In [1]: import numpy as np

In [2]: np.set_printoptions(suppress=True, linewidth=160)

In [3]: mat = np.load("dump.npy")

In [4]: mat
Out[4]: 
array([[-1.   ,  0.38 ,  0.993],
       [ 0.617, -0.06 , -0.397],
       [-0.974,  0.178,  0.851],
       [ 0.744, -0.08 , -0.508],
       [ 0.   ,  0.   ,  0.   ],
       [-0.744,  0.08 ,  0.508],
       [ 1.   , -0.414, -0.996],
       [-0.235,  0.02 ,  0.139],
       [-0.446,  0.04 ,  0.273],
       [ 0.834, -0.1  , -0.604],
       [-0.894,  0.119,  0.686],
       [-0.744,  0.08 ,  0.508],
       [ 0.446, -0.04 , -0.273],
       [-0.984,  0.197,  0.885],
       [ 0.994, -0.235, -0.933],
       [ 0.894, -0.119, -0.686],
       [-0.984,  0.197,  0.885],
       [-0.958,  0.159,  0.808],
       [-0.998,  0.273,  0.961],
       [-0.933,  0.139,  0.753],
       [-0.834,  0.1  ,  0.604],
       [ 0.   ,  0.   ,  0.   ],
       [ 0.999, -0.291, -0.97 ],
       [-0.744,  0.08 ,  0.508],
       [ 0.834, -0.1  , -0.604],
       [-1.   ,  0.508,  0.999]])

In [5]: Xs = mat - mat.mean(axis=0)

In [6]: evecs = np.linalg.svd(Xs)[2][:1]

In [7]: A2 = Xs - Xs @ evecs.T @ evecs

In [8]: np.round(np.cov(Xs @ evecs.T, rowvar=False), 3)
Out[8]: np.float64(1.156)

In [9]: np.linalg.norm(A2, axis=1).round(6).argmax()
Out[9]: np.int64(25)

In [10]: np.round(np.diag(evecs.T @ evecs), 3)
Out[10]: array([0.564, 0.028, 0.409])

In [11]: np.round((Xs @ evecs.T).std(axis=0), 3)
Out[11]: array([1.054])

In [12]: Xs = (mat - mat.mean(axis=0)) / mat.std(axis=0)

In [13]: print(np.argwhere(np.abs(Xs) > 2))
[[ 6  1]
 [25  1]]

In [14]: np.round(Xs.std(axis=0), 3)
Out[14]: array([1., 1., 1.])

In [15]: beta = np.linalg.lstsq(np.delete(Xs, 2, axis=1), Xs[:, 2])[0]

In [16]: beta.round(3)
Out[16]: array([-0.764,  0.259])

In [17]: x0 = np.array([0, 0, 2])

In [18]: target = mat @ x0

In [19]: np.round(np.linalg.lstsq(mat, target)[0], 3) + 0
Out[19]: array([0., 0., 2.])

In [20]: np.round(np.linalg.pinv(mat) @ mat, 3) + 0
Out[20]: 
array([[1., 0., 0.],
       [0., 1., 0.],
       [0., 0., 1.]])

In [21]: rng = np.random.default_rng(97)

In [22]: target = target + 0.05 * rng.normal(size=26)

In [23]: print(target.round(3))
[ 1.973 -0.736  1.681 -1.065 -0.064  0.97  -2.016  0.211  0.596 -1.275  1.426  0.993 -0.573  1.684 -1.851 -1.335  1.774  1.61   1.91   1.507  1.184  0.028
 -1.876  1.063 -1.315  1.961]

In [24]: beta, *_ = np.linalg.lstsq(mat, target)

In [25]: print(beta.round(3))
[-0.161  0.089  1.781]

In [26]: print(round(float(np.linalg.norm(target - mat @ beta)), 3))
0.23

In [27]: [round(float(np.linalg.norm(np.linalg.solve(mat.T @ mat + lam * np.eye(3), mat.T @ target))), 2) for lam in (0, 1, 10, 100)]
Out[27]: [1.79, 1.25, 0.96, 0.3]

In [28]: T = np.stack([mat, 5 * mat, mat[::-1]])

In [29]: np.round(np.einsum("bij,cij->bc", T, T), 3)
Out[29]: 
array([[ 31.037, 155.186,   2.038],
       [155.186, 775.93 ,  10.189],
       [  2.038,  10.189,  31.037]])

In [30]: print((T @ mat.T).shape)
(3, 26, 26)

In [31]: np.round(np.linalg.norm(T, axis=(1, 2)), 3)
Out[31]: array([ 5.571, 27.856,  5.571])

In [32]: A2 = np.c_[mat[:, :2] @ np.array([[3, 2], [0, 2]]), np.array([-1, 5, -2, -3, -2, 1, -2, -3, 1, 4, 0, -3, 2, 4, -3, -3, -3, -1, 1, 5, 3, 3, 0, -4, -1, 3])]

In [33]: A2.round(3)
Out[33]: 
array([[-3.   , -1.24 , -1.   ],
       [ 1.851,  1.114,  5.   ],
       [-2.922, -1.592, -2.   ],
       [ 2.232,  1.328, -3.   ],
       [ 0.   ,  0.   , -2.   ],
       [-2.232, -1.328,  1.   ],
       [ 3.   ,  1.172, -2.   ],
       [-0.705, -0.43 , -3.   ],
       [-1.338, -0.812,  1.   ],
       [ 2.502,  1.468,  4.   ],
       [-2.682, -1.55 ,  0.   ],
       [-2.232, -1.328, -3.   ],
       [ 1.338,  0.812,  2.   ],
       [-2.952, -1.574,  4.   ],
       [ 2.982,  1.518, -3.   ],
       [ 2.682,  1.55 , -3.   ],
       [-2.952, -1.574, -3.   ],
       [-2.874, -1.598, -1.   ],
       [-2.994, -1.45 ,  1.   ],
       [-2.799, -1.588,  5.   ],
       [-2.502, -1.468,  3.   ],
       [ 0.   ,  0.   ,  3.   ],
       [ 2.997,  1.416,  0.   ],
       [-2.232, -1.328, -4.   ],
       [ 2.502,  1.468, -1.   ],
       [-3.   , -0.984,  3.   ]])

In [34]: print(np.round(np.linalg.norm(np.linalg.qr(mat)[0].T @ A2, axis=0) ** 2 / ((A2 ** 2).sum(axis=0) + 1e-12), 3))
[1.    1.    0.085]

In [35]: np.linalg.matrix_rank(np.c_[mat, A2])
Out[35]: np.int64(4)

In [36]: np.linalg.matrix_rank(A2)
Out[36]: np.int64(3)

In [37]: np.round(np.linalg.lstsq(mat, A2[:, 0])[0], 3) + 0
Out[37]: array([3., 0., 0.])

In [38]: feats = np.array([[1, -2, 4], [1, -1, 1], [1, 0, 0]])

In [39]: Q, r_ = np.linalg.qr(feats)

In [40]: np.round(Q @ r_, 3) + 0
Out[40]: 
array([[ 1., -2.,  4.],
       [ 1., -1.,  1.],
       [ 1.,  0.,  0.]])

In [41]: round(abs(r_[0, 0]), 3), round(float(np.linalg.norm(feats[:, 0])), 3)
Out[41]: (np.float64(1.732), 1.732)

In [42]: Q.shape, r_.shape
Out[42]: ((3, 3), (3, 3))

In [43]: r_.round(3)
Out[43]: 
array([[-1.732,  1.732, -2.887],
       [ 0.   , -1.414,  2.828],
       [ 0.   ,  0.   ,  0.816]])

In [44]: np.allclose(r_.T @ r_, feats.T @ feats)
Out[44]: True

In [45]: W0 = np.load("a.npy")

In [46]: W0.round(3)
Out[46]: 
array([[ 0.878, -0.296,  0.052,  0.296, -0.226],
       [-0.296,  0.282,  0.127,  0.718, -0.549],
       [ 0.052,  0.127,  0.978, -0.127,  0.097],
       [ 0.296,  0.718, -0.127,  0.282,  0.549],
       [-0.226, -0.549,  0.097,  0.549,  0.58 ]])

In [47]: W = np.array([[1, 1, 0, 0], [2, 2, 0, 3], [3, 1, 2, 0], [2, 0, 2, 1], [3, 1, 2, 3]])

In [48]: beta = np.array([-4, 0, 5, 4])

In [49]: hid = np.maximum(W0 @ W + beta, 0)

In [50]: (hid > 0).astype(int)
Out[50]: 
array([[0, 1, 1, 1],
       [0, 0, 1, 1],
       [0, 1, 1, 1],
       [0, 1, 1, 1],
       [0, 0, 1, 1]])

In [51]: (hid > 0).mean(axis=0)
Out[51]: array([0. , 0.6, 1. , 1. ])

In [52]: np.linalg.matrix_rank(hid)
Out[52]: np.int64(3)

In [53]: basis = np.array([[-3, 0], [-5, 1], [1, 2], [3, 0]])

In [54]: W @ basis
Out[54]: 
array([[ -8,   1],
       [ -7,   2],
       [-12,   5],
       [ -1,   4],
       [ -3,   5]])

In [55]: (hid @ basis).round(6).argmax(axis=1)
Out[55]: array([0, 0, 1, 0, 0])

In [56]: np.round(W0.T @ W0, 3) + 0
Out[56]: 
array([[1., 0., 0., 0., 0.],
       [0., 1., 0., 0., 0.],
       [0., 0., 1., 0., 0.],
       [0., 0., 0., 1., 0.],
       [0., 0., 0., 0., 1.]])

In [57]: print(np.round(np.linalg.pinv(W0), 3))
[[ 0.878 -0.296  0.052  0.296 -0.226]
 [-0.296  0.282  0.127  0.718 -0.549]
 [ 0.052  0.127  0.978 -0.127  0.097]
 [ 0.296  0.718 -0.127  0.282  0.549]
 [-0.226 -0.549  0.097  0.549  0.58 ]]

In [58]: print(np.round(W0 @ W0.T, 3) + 0)
[[1. 0. 0. 0. 0.]
 [0. 1. 0. 0. 0.]
 [0. 0. 1. 0. 0.]
 [0. 0. 0. 1. 0.]
 [0. 0. 0. 0. 1.]]

In [59]: np.round(np.linalg.svd(W0, compute_uv=False), 3)
Out[59]: array([1., 1., 1., 1., 1.])

In [60]: lab = rng.permutation(5)

In [61]: lab
Out[61]: array([1, 4, 0, 2, 3])

In [62]: A2 = W0[lab][:, lab]

In [63]: A2.round(3)
Out[63]: 
array([[ 0.282, -0.549, -0.296,  0.127,  0.718],
       [-0.549,  0.58 , -0.226,  0.097,  0.549],
       [-0.296, -0.226,  0.878,  0.052,  0.296],
       [ 0.127,  0.097,  0.052,  0.978, -0.127],
       [ 0.718,  0.549,  0.296, -0.127,  0.282]])

In [64]: round(np.linalg.det(A2), 3), round(np.linalg.det(W0[lab]), 3)
Out[64]: (np.float64(-1.0), np.float64(-1.0))

In [65]: np.round(np.diag(A2), 3)
Out[65]: array([0.282, 0.58 , 0.878, 0.978, 0.282])

In [66]: np.trace(A2)
Out[66]: np.float64(3.0)

In [67]: Q = W0.astype(float).copy()

In [68]: for j in range(5):
    ...:     Q[:, j] -= Q[:, :j] @ (Q[:, :j].T @ Q[:, j])
    ...:     Q[:, j] /= np.linalg.norm(Q[:, j])
    ...: 

In [69]: print(np.round(Q.T @ W0, 3) + 0)
[[1. 0. 0. 0. 0.]
 [0. 1. 0. 0. 0.]
 [0. 0. 1. 0. 0.]
 [0. 0. 0. 1. 0.]
 [0. 0. 0. 0. 1.]]

In [70]: round(float(np.linalg.norm(W0)), 3)
Out[70]: 2.236

In [71]: W0.shape
Out[71]: (5, 5)

In [72]: np.round(np.linalg.svd(W0, compute_uv=False), 3)
Out[72]: array([1., 1., 1., 1., 1.])

In [73]: np.round(W0.sum(axis=0), 3)
Out[73]: array([0.704, 0.282, 1.127, 1.718, 0.451])

In [74]: np.linalg.matrix_rank(W0)
Out[74]: np.int64(5)

In [75]: np.round(W0.mean(axis=0), 3)
Out[75]: array([0.141, 0.056, 0.225, 0.344, 0.09 ])

In [76]: print(np.count_nonzero(W0))
25

In [77]: K = np.array([[0.7, -0.7, 0.2],
    ...:     [1.6, -2.2, 1.0],
    ...:     [1.6, -0.4, -0.8],
    ...:     [-1.3, -1.6, -2.0]])

In [78]: K[:, 0] *= 3

In [79]: K.round(3)
Out[79]: 
array([[ 2.1, -0.7,  0.2],
       [ 4.8, -2.2,  1. ],
       [ 4.8, -0.4, -0.8],
       [-3.9, -1.6, -2. ]])

In [80]: A2 = np.c_[K[:, :2] @ np.array([[0, -5], [-3, 5]]), np.array([4, -4, 2, 0])]

In [81]: A2.round(3)
Out[81]: 
array([[  2.1, -14. ,   4. ],
       [  6.6, -35. ,  -4. ],
       [  1.2, -26. ,   2. ],
       [  4.8,  11.5,   0. ]])

In [82]: np.round(np.linalg.lstsq(K, A2[:, 0])[0], 3) + 0
Out[82]: array([ 0., -3.,  0.])

In [83]: print(np.linalg.matrix_rank(A2))
3

In [84]: hat = K @ np.linalg.solve(K.T @ K, K.T)

In [85]: hat.round(3)
Out[85]: 
array([[ 0.097,  0.269,  0.122, -0.005],
       [ 0.269,  0.92 , -0.036,  0.001],
       [ 0.122, -0.036,  0.983,  0.001],
       [-0.005,  0.001,  0.001,  1.   ]])

In [86]: np.round(np.linalg.eigvalsh(hat), 3) + 0
Out[86]: array([0., 1., 1., 1.])

In [87]: A2 = K + rng.integers(-2, 3, (4, 1)) @ rng.integers(-2, 3, (1, 3))

In [88]: print(A2.round(3))
[[ 6.1  1.3  2.2]
 [ 6.8 -1.2  2. ]
 [ 8.8  1.6  1.2]
 [-7.9 -3.6 -4. ]]

In [89]: np.abs(A2 - K).sum(axis=1)
Out[89]: array([8., 4., 8., 8.])

In [90]: np.round(np.linalg.svd(A2 - K, compute_uv=False), 3) + 0
Out[90]: array([8.832, 0.   , 0.   ])

In [91]: A2 - K
Out[91]: 
array([[ 4.,  2.,  2.],
       [ 2.,  1.,  1.],
       [ 4.,  2.,  2.],
       [-4., -2., -2.]])

In [92]: data = np.loadtxt("run11.csv", delimiter=",")

In [93]: data
Out[93]: 
array([[4., 0., 0., 3., 0.],
       [0., 4., 3., 0., 3.],
       [0., 3., 4., 0., 3.],
       [3., 0., 0., 4., 0.],
       [0., 3., 3., 0., 4.]])

In [94]: # symmetric, so the eigenvalues are real

In [95]: Q = data.astype(float).copy()

In [96]: for j in range(5):
    ...:     Q[:, j] -= Q[:, :j] @ (Q[:, :j].T @ Q[:, j])
    ...:     Q[:, j] /= np.linalg.norm(Q[:, j])
    ...: 

In [97]: np.round(Q.T @ Q, 3) + 0
Out[97]: 
array([[1., 0., 0., 0., 0.],
       [0., 1., 0., 0., 0.],
       [0., 0., 1., 0., 0.],
       [0., 0., 0., 1., 0.],
       [0., 0., 0., 0., 1.]])

In [98]: Q.round(3)
Out[98]: 
array([[ 0.8  ,  0.   ,  0.   , -0.6  ,  0.   ],
       [ 0.   ,  0.686, -0.629,  0.   , -0.367],
       [ 0.   ,  0.514,  0.775,  0.   , -0.367],
       [ 0.6  ,  0.   ,  0.   ,  0.8  ,  0.   ],
       [ 0.   ,  0.514,  0.063,  0.   ,  0.855]])

In [99]: np.round(Q.T @ data, 3) + 0
Out[99]: 
array([[5.   , 0.   , 0.   , 4.8  , 0.   ],
       [0.   , 5.831, 5.659, 0.   , 5.659],
       [0.   , 0.   , 1.404, 0.   , 0.691],
       [0.   , 0.   , 0.   , 1.4  , 0.   ],
       [0.   , 0.   , 0.   , 0.   , 1.222]])

In [100]: np.round(np.sort(np.abs(np.linalg.eigvals(Q))), 3)
Out[100]: array([1., 1., 1., 1., 1.])

In [101]: np.round((Q + Q.T) / 2, 3) + 0
Out[101]: 
array([[ 0.8  ,  0.   ,  0.   ,  0.   ,  0.   ],
       [ 0.   ,  0.686, -0.057,  0.   ,  0.074],
       [ 0.   , -0.057,  0.775,  0.   , -0.152],
       [ 0.   ,  0.   ,  0.   ,  0.8  ,  0.   ],
       [ 0.   ,  0.074, -0.152,  0.   ,  0.855]])

In [102]: np.round(np.trace(Q), 3)
Out[102]: np.float64(3.916)

In [103]: np.allclose(Q, Q.T)
Out[103]: False

In [104]: np.round((Q - Q.T) / 2, 3)
Out[104]: 
array([[ 0.   ,  0.   ,  0.   , -0.6  ,  0.   ],
       [ 0.   ,  0.   , -0.572,  0.   , -0.441],
       [ 0.   ,  0.572,  0.   ,  0.   , -0.215],
       [ 0.6  ,  0.   ,  0.   ,  0.   ,  0.   ],
       [ 0.   ,  0.441,  0.215,  0.   ,  0.   ]])

In [105]: print(np.round(np.abs(np.linalg.eigvals(Q)).max(), 3))
1.0

In [106]: F = np.load("w.npy")

In [107]: F.round(3)
Out[107]: 
array([[-0.481,  0.658, -4.933],
       [-4.653, -1.817,  0.212],
       [-1.765,  4.611,  0.787]])

In [108]: Q, evecs = np.linalg.qr(F[:, :2])[0], np.linalg.qr(F[:, 2:])[0]

In [109]: sigma = np.linalg.svd(Q.T @ evecs, compute_uv=False)

In [110]: np.round(np.degrees(np.arccos(sigma.clip(0, 1))), 3)
Out[110]: array([90.])

In [111]: round(np.linalg.norm(Q @ Q.T - evecs @ evecs.T, 2), 3)
Out[111]: np.float64(1.0)

In [112]: np.round(np.linalg.pinv(F), 3)
Out[112]: 
array([[-0.019, -0.186, -0.071],
       [ 0.026, -0.073,  0.184],
       [-0.197,  0.008,  0.031]])

In [113]: np.round(F @ F.T, 3) + 0
Out[113]: 
array([[25.,  0.,  0.],
       [ 0., 25.,  0.],
       [ 0.,  0., 25.]])

In [114]: print(np.round(F.mean(axis=0), 3))
[-2.3    1.151 -1.311]

In [115]: F.shape
Out[115]: (3, 3)

In [116]: np.round(np.linalg.svd(F, compute_uv=False), 3)
Out[116]: array([5., 5., 5.])

In [117]: np.linalg.matrix_rank(F)
Out[117]: np.int64(3)

In [118]: np.round(F - F[0], 3)
Out[118]: 
array([[ 0.   ,  0.   ,  0.   ],
       [-4.172, -2.475,  5.145],
       [-1.284,  3.954,  5.72 ]])

In [119]: np.unravel_index(np.abs(F).argmax(), F.shape)
Out[119]: (np.int64(0), np.int64(2))

In [120]: np.round(np.diff(F, axis=0), 3)
Out[120]: 
array([[-4.172, -2.475,  5.145],
       [ 2.888,  6.429,  0.575]])

In [121]: f = np.array([9, 8, 8, 9])

In [122]: v = np.array([1, 2, 5])

In [123]: arr = np.outer(f, v)

In [124]: arr
Out[124]: 
array([[ 9, 18, 45],
       [ 8, 16, 40],
       [ 8, 16, 40],
       [ 9, 18, 45]])

In [125]: print(np.argsort(-np.linalg.norm(arr, axis=0).round(6), kind="stable")[:3])
[2 1 0]

In [126]: np.linalg.matrix_rank(arr, rtol=0.1)
Out[126]: np.int64(1)

In [127]: print(np.round(np.linalg.norm(arr, 2) / np.linalg.norm(arr), 3))
1.0
